$ ipython --no-banner

In [1]: import numpy as np

In [2]: from numpy import linalg as LA

In [3]: np.set_printoptions(suppress=True, linewidth=160)

In [4]: rd = lambda a: np.round(a, 3) + 0

In [5]: feats, _ = LA.qr(np.array([[-0.2, -0.4, -1.4, 1.1],
   ...:     [-0.5, 1.1, -1.5, -0.1],
   ...:     [1.9, -0.9, 0.2, -0.7],
   ...:     [-0.6, -0.3, 1.2, 1.0]]))

In [6]: rd(feats)
Out[6]: 
array([[-0.097,  0.428, -0.894,  0.094],
       [-0.242, -0.75 , -0.275,  0.551],
       [ 0.921,  0.007, -0.056,  0.387],
       [-0.291,  0.504,  0.35 ,  0.734]])

In [7]: print(rd(feats.T @ feats))
[[1. 0. 0. 0.]
 [0. 1. 0. 0.]
 [0. 0. 1. 0.]
 [0. 0. 0. 1.]]

In [8]: rd(LA.norm(feats, axis=0))
Out[8]: array([1., 1., 1., 1.])

In [9]: rd(np.sort(np.abs(LA.eigvals(feats))))
Out[9]: array([1., 1., 1., 1.])

In [10]: rd(np.abs(LA.eigvals(feats)).max())
Out[10]: np.float64(1.0)

In [11]: print(rd((feats - feats.T) / 2))
[[ 0.     0.335 -0.907  0.192]
 [-0.335  0.    -0.141  0.023]
 [ 0.907  0.141  0.     0.018]
 [-0.192 -0.023 -0.018  0.   ]]

In [12]: rd(LA.det(feats))
Out[12]: np.float64(-1.0)

In [13]: np.allclose(feats, feats.T)
Out[13]: False

In [14]: print(rd((feats + feats.T) / 2))
[[-0.097  0.093  0.013 -0.098]
 [ 0.093 -0.75  -0.134  0.527]
 [ 0.013 -0.134 -0.056  0.368]
 [-0.098  0.527  0.368  0.734]]

In [15]: W0 = np.array([[2, 1, 4, 2], [-2, -2, -4, -4], [-6, -3, -6, -3], [6, 6, 6, 6]])

In [16]: rng = np.random.default_rng(29061)

In [17]: idx = rng.permutation(4)

In [18]: out = W0[:, idx] * rng.choice([-1, 1], 4)

In [19]: out
Out[19]: 
array([[-4,  1,  2, -2],
       [ 4, -2, -4,  2],
       [ 6, -3, -3,  6],
       [-6,  6,  6, -6]])

In [20]: U, _, VT = LA.svd(W0.T @ out)

In [21]: print(rd(U @ VT))
[[ 0.  0.  0. -1.]
 [ 0.  1.  0.  0.]
 [-1.  0.  0.  0.]
 [ 0.  0.  1.  0.]]

In [22]: print(rd(LA.lstsq(W0, out)[0]))
[[ 0.  0.  0. -1.]
 [ 0.  1.  0.  0.]
 [-1.  0.  0.  0.]
 [ 0.  0.  1.  0.]]

In [23]: idx
Out[23]: array([2, 1, 3, 0])
